$ python -q
>>> import numpy as np
>>> from numpy import linalg as LA
>>> np.set_printoptions(precision=2, suppress=True, linewidth=200, sign=" ")
>>> m1 = np.loadtxt("arr.csv", delimiter=",")
>>> m1
array([[ 1.1 ,  0.2 ,  0.  , -2.6 ,  0.6 ,  0.1 ,  2.3 ,  1.4 , -0.3 ],
       [-0.7 , -0.5 ,  1.  ,  0.9 , -0.5 , -1.2 ,  0.5 ,  0.7 ,  0.6 ],
       [ 0.2 ,  0.3 , -0.4 , -0.5 ,  0.9 ,  0.9 , -1.  ,  0.4 , -0.5 ],
       [ 0.25,  0.31, -0.47, -0.46,  0.87,  0.91, -1.03,  0.41, -0.49],
       [-0.9 ,  0.1 , -0.3 ,  0.3 , -1.  , -0.7 , -0.8 ,  0.6 , -0.5 ],
       [ 0.4 ,  1.2 ,  2.  , -0.5 , -2.  , -1.3 ,  2.1 , -0.2 ,  0.5 ],
       [-2.4 , -1.5 ,  0.9 ,  0.6 ,  0.4 ,  2.2 , -0.4 , -0.2 ,  0.  ],
       [-0.6 ,  0.1 , -0.9 , -0.9 ,  2.7 , -0.1 ,  2.4 , -0.5 ,  0.7 ]])
>>> LA.matrix_rank(m1, rtol=0.1)
np.int64(7)
>>> np.argsort(-LA.norm(m1, axis=0).round(6), kind="stable")[:3]
array([ 6,  4,  5])
>>> f = np.array([1, -3])
>>> np.polyval(f, m1[0])
array([-1.9, -2.8, -3. , -5.6, -2.4, -2.9, -0.7, -1.6, -3.3])
>>> np.cross(m1[0, :3], m1[5, :3])
array([ 0.4 , -2.2 ,  1.24])
>>> w1 = np.array([[7, 5, 0, 6],
...     [3, 7, 3, 3],
...     [9, 6, 9, 1],
...     [6, 6, 9, 3],
...     [1, 5, 4, 3],
...     [6, 2, 8, 4],
...     [0, 7, 3, 7],
...     [0, 1, 3, 4],
...     [8, 8, 5, 6]])
>>> b = np.array([9, 5, -6, 1])
>>> act = np.maximum(m1 @ w1 + b, 0)
>>> LA.matrix_rank(act)
np.int64(4)
>>> (act > 0).astype(int)
array([[ 1,  1,  0,  1],
       [ 1,  1,  1,  1],
       [ 1,  0,  0,  0],
       [ 1,  0,  0,  0],
       [ 0,  0,  0,  0],
       [ 1,  1,  1,  1],
       [ 1,  0,  1,  0],
       [ 0,  1,  0,  1]])
>>> (act > 0).mean(axis=0)
array([ 0.75,  0.5 ,  0.38,  0.5 ])
>>> Z = np.array([[2, 5, 8], [7, -8, -8], [5, 9, 8], [6, -8, -1]])
>>> (act @ Z).round(6).argmax(axis=1)
array([ 0,  0,  2,  2,  0,  0,  2,  0])
>>> w1 @ Z
array([[ 85, -53,  10],
       [ 88, -38, -11],
       [111,  70,  95],
       [117,  39,  69],
       [ 75, -23,  -3],
       [ 90,  54,  92],
       [106, -85, -39],
       [ 46, -13,  12],
       [133, -27,  34]])
>>> J = np.load("sample6.npy")
>>> J
array([[ 0.26, -0.94,  0.19,  1.15, -1.14,  0.59],
       [ 0.07, -1.38, -0.73, -2.76, -0.04,  0.35],
       [-0.16,  0.43,  0.55,  1.34, -0.07,  0.87],
       [ 2.2 ,  0.19, -0.17,  3.08, -0.67, -2.47],
       [ 7.18, -1.11, -0.41,  3.42,  0.55,  0.99],
       [-0.42,  2.6 ,  0.51,  2.29,  0.92, -2.09],
       [-2.38, -2.44, -0.19, -1.82, -2.3 ,  0.76]])
>>> # rows and columns are dependent
>>> U, s, vt = LA.svd(J)
>>> np.argmax(s[:-1] / (s[1:] + 1e-6)) + 1
np.int64(4)
>>> B = U[:, :4] @ np.diag(s[:4]) @ vt[:4]
>>> B
array([[ 0.26, -0.94,  0.19,  1.15, -1.14,  0.59],
       [ 0.07, -1.38, -0.73, -2.76, -0.04,  0.35],
       [-0.16,  0.43,  0.55,  1.34, -0.07,  0.87],
       [ 2.2 ,  0.19, -0.17,  3.08, -0.67, -2.47],
       [ 7.18, -1.11, -0.41,  3.42,  0.55,  0.99],
       [-0.42,  2.6 ,  0.51,  2.29,  0.92, -2.09],
       [-2.38, -2.44, -0.19, -1.82, -2.3 ,  0.76]])
>>> round(float(np.abs(J - B).max()), 2)
0.0
>>> np.round(LA.norm(J - B) / LA.norm(J), 2)
np.float64(0.0)
